>>> import numpy as np
>>> np.set_printoptions(precision=2, suppress=True, linewidth=100, floatmode="fixed")
>>> A = np.loadtxt("data.csv", delimiter=",")
>>> A
array([[ 1.67,  2.67,  2.67,  3.00,  3.00,  2.33,  3.67,  2.00,  1.00,  1.67,  0.00],
       [-0.92,  0.08,  0.08,  3.00,  3.00, -2.84,  1.08,  2.00,  1.00, -0.92,  0.00],
       [-0.71,  0.29,  0.29,  3.00,  3.00, -2.42,  1.29,  2.00,  1.00, -0.71,  0.00],
       [ 1.12,  2.12,  2.12,  3.00,  3.00,  1.24,  3.12,  2.00,  1.00,  1.12,  0.00],
       [-0.07,  0.93,  0.93,  3.00,  3.00, -1.13,  1.93,  2.00,  1.00, -0.07,  0.00],
       [ 1.74,  2.74,  2.74,  3.00,  3.00,  2.49,  3.74,  2.00,  1.00,  1.74,  0.00],
       [ 2.14,  3.14,  3.14,  3.00,  3.00,  3.27,  4.14,  2.00,  1.00,  2.14,  0.00],
       [ 0.34,  1.34,  1.34,  3.00,  3.00, -0.32,  2.34,  2.00,  1.00,  0.34,  0.00],
       [-0.39,  0.61,  0.61,  3.00,  3.00, -1.78,  1.61,  2.00,  1.00, -0.39,  0.00],
       [ 1.58,  2.58,  2.58,  3.00,  3.00,  2.16,  3.58,  2.00,  1.00,  1.58,  0.00],
       [ 1.04,  2.04,  2.04,  3.00,  3.00,  1.07,  3.04,  2.00,  1.00,  1.04,  0.00],
       [ 0.67,  1.67,  1.67,  3.00,  3.00,  0.35,  2.67,  2.00,  1.00,  0.67,  0.00],
       [ 1.47,  2.47,  2.47,  3.00,  3.00,  1.94,  3.47,  2.00,  1.00,  1.47,  0.00],
       [ 2.19,  3.19,  3.19,  3.00,  3.00,  3.39,  4.19,  2.00,  1.00,  2.19,  0.00],
       [ 0.62,  1.62,  1.62,  3.00,  3.00,  0.25,  2.62,  2.00,  1.00,  0.62,  0.00],
       [ 1.61,  2.61,  2.61,  3.00,  3.00,  2.21,  3.61,  2.00,  1.00,  1.61,  0.00],
       [ 1.45,  2.45,  2.45,  3.00,  3.00,  1.91,  3.45,  2.00,  1.00,  1.45,  0.00],
       [ 0.89,  1.89,  1.89,  3.00,  3.00,  0.78,  2.89,  2.00,  1.00,  0.89,  0.00],
       [ 2.27,  3.27,  3.27,  3.00,  3.00,  3.54,  4.27,  2.00,  1.00,  2.27,  0.00],
       [ 0.24,  1.24,  1.24,  3.00,  3.00, -0.52,  2.24,  2.00,  1.00,  0.24,  0.00],
       [ 0.47,  1.47,  1.47,  3.00,  3.00, -0.05,  2.47,  2.00,  1.00,  0.47,  0.00],
       [ 0.67,  1.67,  1.67,  3.00,  3.00,  0.33,  2.67,  2.00,  1.00,  0.67,  0.00],
       [ 1.25,  2.25,  2.25,  3.00,  3.00,  1.51,  3.25,  2.00,  1.00,  1.25,  0.00],
       [ 1.06,  2.06,  2.06,  3.00,  3.00,  1.12,  3.06,  2.00,  1.00,  1.06,  0.00],
       [-0.32,  0.68,  0.68,  3.00,  3.00, -1.64,  1.68,  2.00,  1.00, -0.32,  0.00],
       [ 0.85,  1.85,  1.85,  3.00,  3.00,  0.71,  2.85,  2.00,  1.00,  0.85,  0.00],
       [ 3.31,  4.31,  4.31,  3.00,  3.00,  5.61,  5.31,  2.00,  1.00,  3.31,  0.00]])
>>> np.argsort(-np.linalg.norm(A, axis=0).round(6), kind="stable")[:3]
array([6, 3, 4])
>>> np.linalg.matrix_rank(A, rtol=0.1)
np.int64(2)
>>> np.linalg.cond(A) > 100
np.True_
>>> np.round(np.trace(np.linalg.pinv(A) @ A), 2)
np.float64(3.0)
>>> np.abs(np.diag(np.linalg.qr(A)[1])) > 1e-9
array([ True,  True, False, False, False,  True, False, False, False, False, False])
>>> np.unique(A.round(6), axis=0).shape
(27, 11)
>>> Uu, sigma, vt = np.linalg.svd(A)
>>> vecs = vt[:(sigma > 1e-8).sum()]
>>> rng = np.random.default_rng(9915)
>>> x0 = A[16] + 5 * A[18] + rng.integers(2) * np.eye(11)[1]
>>> x0
array([12.80, 19.80, 18.80, 18.00, 18.00, 19.61, 24.80, 12.00,  6.00, 12.80,  0.00])
>>> np.round(np.linalg.norm(x0 - vecs.T @ vecs @ x0), 2)
np.float64(0.89)
>>> np.diag(vecs.T @ vecs)
array([0.22, 0.20, 0.20, 0.35, 0.35, 1.00, 0.26, 0.16, 0.04, 0.22, 0.00])
>>> np.linalg.matrix_rank(np.vstack([A, x0]))
np.int64(4)
>>> E = np.load("sample11.npy")
>>> E
array([[ 1,  3,  0,  0,  0,  0],
       [ 1,  5,  0,  0,  0,  0],
       [-3,  3,  0,  0,  0,  0],
       [ 0,  0,  1,  3,  0,  0],
       [ 0,  0,  1,  5,  0,  0],
       [ 0,  0, -3,  3,  0,  0],
       [ 0,  0,  0,  0,  1,  3],
       [ 0,  0,  0,  0,  1,  5],
       [ 0,  0,  0,  0, -3,  3]])
>>> x0 = np.array([0, -3, 3, 3, 2, 0])
>>> rhs = E @ x0
>>> np.round(np.linalg.pinv(E) @ E, 2) + 0
array([[1.00, 0.00, 0.00, 0.00, 0.00, 0.00],
       [0.00, 1.00, 0.00, 0.00, 0.00, 0.00],
       [0.00, 0.00, 1.00, 0.00, 0.00, 0.00],
       [0.00, 0.00, 0.00, 1.00, 0.00, 0.00],
       [0.00, 0.00, 0.00, 0.00, 1.00, 0.00],
       [0.00, 0.00, 0.00, 0.00, 0.00, 1.00]])
>>> np.round(np.linalg.lstsq(E, rhs)[0], 2) + 0
array([ 0.00, -3.00,  3.00,  3.00,  2.00,  0.00])
>>> rhs = rhs + 0.05 * rng.normal(size=9)
>>> rhs
array([ -9.02, -15.06,  -9.03,  11.99,  18.01,   0.03,   2.06,   2.07,  -5.94])
>>> b, *_ = np.linalg.lstsq(E, rhs)
>>> np.round(E.T @ (rhs - E @ b), 2) + 0
array([0.00, 0.00, 0.00, 0.00, 0.00, 0.00])
>>> J = np.loadtxt("arr.csv", delimiter=",")
>>> J
array([[ 0.00,  0.00,  1.00, -3.00, -2.00,  1.00,  2.00, -4.00,  1.00,  4.00,  0.00],
       [ 0.00,  0.00,  2.00, -3.00,  3.00, -1.00, -4.00, -3.00, -3.00, -2.00,  1.00],
       [-1.00, -2.00,  0.00, -3.00,  3.00, -1.00, -1.00, -3.00, -3.00,  1.00,  2.00],
       [ 3.00,  3.00,  3.00,  0.00,  3.00,  4.00,  1.00,  3.00,  2.00,  2.00, -1.00],
       [ 2.00, -3.00, -3.00, -3.00,  0.00,  1.00,  0.00,  2.00,  1.00, -1.00, -3.00],
       [-1.00,  1.00,  1.00, -4.00, -1.00,  0.00,  1.00,  2.00,  2.00, -2.00,  0.00],
       [-2.00,  4.00,  1.00, -1.00,  0.00, -1.00,  0.00, -1.00,  1.00,  0.00,  1.00],
       [ 4.00,  3.00,  3.00, -3.00, -2.00, -2.00,  1.00,  0.00, -1.00,  1.00,  0.00],
       [-1.00,  3.00,  3.00, -2.00, -1.00, -2.00, -1.00,  1.00,  0.00, -1.00, -1.00],
       [-4.00,  2.00, -1.00, -2.00,  1.00,  2.00,  0.00, -1.00,  1.00,  0.00, -1.00],
       [ 0.00, -1.00, -2.00,  1.00,  3.00,  0.00, -1.00,  0.00,  1.00,  1.00,  0.00]])
>>> z = rng.permutation(11)
>>> z
array([ 8,  5,  3, 10,  0,  7,  9,  1,  4,  6,  2])
>>> other = J[z][:, z]
>>> other
array([[ 0.00, -2.00, -2.00, -1.00, -1.00,  1.00, -1.00,  3.00, -1.00, -1.00,  3.00],
       [ 2.00,  0.00, -4.00,  0.00, -1.00,  2.00, -2.00,  1.00, -1.00,  1.00,  1.00],
       [ 2.00,  4.00,  0.00, -1.00,  3.00,  3.00,  2.00,  3.00,  3.00,  1.00,  3.00],
       [ 1.00,  0.00,  1.00,  0.00,  0.00,  0.00,  1.00, -1.00,  3.00, -1.00, -2.00],
       [ 1.00,  1.00, -3.00,  0.00,  0.00, -4.00,  4.00,  0.00, -2.00,  2.00,  1.00],
       [-1.00, -2.00, -3.00,  0.00,  4.00,  0.00,  1.00,  3.00, -2.00,  1.00,  3.00],
       [ 1.00,  2.00, -2.00, -1.00, -4.00, -1.00,  0.00,  2.00,  1.00,  0.00, -1.00],
       [-3.00, -1.00, -3.00,  1.00,  0.00, -3.00, -2.00,  0.00,  3.00, -4.00,  2.00],
       [ 1.00,  1.00, -3.00, -3.00,  2.00,  2.00, -1.00, -3.00,  0.00,  0.00, -3.00],
       [ 1.00, -1.00, -1.00,  1.00, -2.00, -1.00,  0.00,  4.00,  0.00,  0.00,  1.00],
       [-3.00, -1.00, -3.00,  2.00, -1.00, -3.00,  1.00, -2.00,  3.00, -1.00,  0.00]])
>>> np.trace(other)
np.float64(0.0)
>>> np.round(np.sort(np.abs(np.linalg.eigvals(other))), 2) + 0
array([ 0.00,  1.83,  1.83,  2.88,  2.88,  7.40,  7.40,  7.60,  7.60, 10.67, 10.67])
>>> round(float(np.linalg.det(other)), 2), np.round(np.linalg.det(J[z]), 2)
(0.0, np.float64(0.0))
>>> np.diag(other)
array([0.00, 0.00, 0.00, 0.00, 0.00, 0.00, 0.00, 0.00, 0.00, 0.00, 0.00])
>>> x0 = np.array([0, 1, 0, 1, 2, 0, -2, -2, 2, 0, 1])
>>> np.linalg.norm(J @ x0) <= np.linalg.norm(J, 2) * np.linalg.norm(x0) + 1e-9
np.True_
>>> (J * x0).sum(axis=1)
array([ -1.00,  12.00,   5.00,   4.00, -11.00,  -7.00,   8.00,  -8.00,  -2.00,   5.00,  10.00])
>>> J @ np.eye(11)[10]
array([ 0.00,  1.00,  2.00, -1.00, -3.00,  0.00,  1.00,  0.00, -1.00, -1.00,  0.00])
>>> rk = np.linalg.matrix_rank(J)
>>> rk
np.int64(10)
>>> ns = np.linalg.svd(J)[2][rk:].T
>>> np.round(ns @ ns.T, 2) + 0
array([[ 0.00,  0.00,  0.01,  0.00,  0.01, -0.01,  0.02, -0.01,  0.00, -0.01, -0.01],
       [ 0.00,  0.00, -0.01, -0.01, -0.02,  0.01, -0.04,  0.02,  0.00,  0.02,  0.02],
       [ 0.01, -0.01,  0.03,  0.03,  0.06, -0.04,  0.11, -0.06,  0.01, -0.07, -0.07],
       [ 0.00, -0.01,  0.03,  0.02,  0.05, -0.03,  0.08, -0.05,  0.01, -0.05, -0.05],
       [ 0.01, -0.02,  0.06,  0.05,  0.12, -0.08,  0.21, -0.12,  0.03, -0.13, -0.14],
       [-0.01,  0.01, -0.04, -0.03, -0.08,  0.05, -0.14,  0.08, -0.02,  0.08,  0.09],
       [ 0.02, -0.04,  0.11,  0.08,  0.21, -0.14,  0.35, -0.20,  0.05, -0.22, -0.23],
       [-0.01,  0.02, -0.06, -0.05, -0.12,  0.08, -0.20,  0.12, -0.03,  0.13,  0.13],
       [ 0.00,  0.00,  0.01,  0.01,  0.03, -0.02,  0.05, -0.03,  0.01, -0.03, -0.03],
       [-0.01,  0.02, -0.07, -0.05, -0.13,  0.08, -0.22,  0.13, -0.03,  0.14,  0.15],
       [-0.01,  0.02, -0.07, -0.05, -0.14,  0.09, -0.23,  0.13, -0.03,  0.15,  0.15]])
>>> [int(np.linalg.matrix_rank(J[:i])) for i in range(1, len(J) + 1)]
[1, 2, 3, 4, 5, 6, 7, 8, 9, 10, 10]
>>> [int(np.linalg.matrix_rank(J[:, :j + 1])) for j in range(11)]
[1, 2, 3, 4, 5, 6, 7, 8, 9, 10, 10]
>>> np.linalg.matrix_rank(J.T @ J), np.linalg.matrix_rank(J @ J.T)
(np.int64(10), np.int64(10))
>>> np.round(J @ ns, 2) + 0
array([[0.00],
       [0.00],
       [0.00],
       [0.00],
       [0.00],
       [0.00],
       [0.00],
       [0.00],
       [0.00],
       [0.00],
       [0.00]])
>>> ns[:, 0] / ns[np.abs(ns[:, 0]).round(6).argmax(), 0]
array([ 0.06, -0.10,  0.31,  0.23,  0.59, -0.38,  1.00, -0.57,  0.13, -0.62, -0.66])
>>> np.allclose(J @ ns, 0)
True
>>> F = np.loadtxt("case6.csv", delimiter=",")
>>> F
array([[ 1.00,  1.00,  1.00,  1.00,  1.00,  1.00,  1.00,  1.00],
       [ 1.00,  1.00, -1.00, -1.00, -1.00, -1.00,  1.00,  1.00],
       [ 1.00, -1.00, -1.00,  1.00, -1.00,  1.00,  1.00, -1.00],
       [ 1.00,  1.00,  1.00,  1.00, -1.00, -1.00, -1.00, -1.00],
       [ 1.00, -1.00,  1.00, -1.00, -1.00,  1.00, -1.00,  1.00],
       [ 1.00, -1.00, -1.00,  1.00,  1.00, -1.00, -1.00,  1.00]])
>>> u, g = F[3], F[2]
>>> u @ g
np.float64(0.0)
>>> p = (u @ g) / (u @ u) * u
>>> p
array([ 0.00,  0.00,  0.00,  0.00, -0.00, -0.00, -0.00, -0.00])
>>> np.linalg.matrix_rank(np.outer(u, g))
np.int64(1)
>>> np.outer(u, g)
array([[ 1.00, -1.00, -1.00,  1.00, -1.00,  1.00,  1.00, -1.00],
       [ 1.00, -1.00, -1.00,  1.00, -1.00,  1.00,  1.00, -1.00],
       [ 1.00, -1.00, -1.00,  1.00, -1.00,  1.00,  1.00, -1.00],
       [ 1.00, -1.00, -1.00,  1.00, -1.00,  1.00,  1.00, -1.00],
       [-1.00,  1.00,  1.00, -1.00,  1.00, -1.00, -1.00,  1.00],
       [-1.00,  1.00,  1.00, -1.00,  1.00, -1.00, -1.00,  1.00],
       [-1.00,  1.00,  1.00, -1.00,  1.00, -1.00, -1.00,  1.00],
       [-1.00,  1.00,  1.00, -1.00,  1.00, -1.00, -1.00,  1.00]])
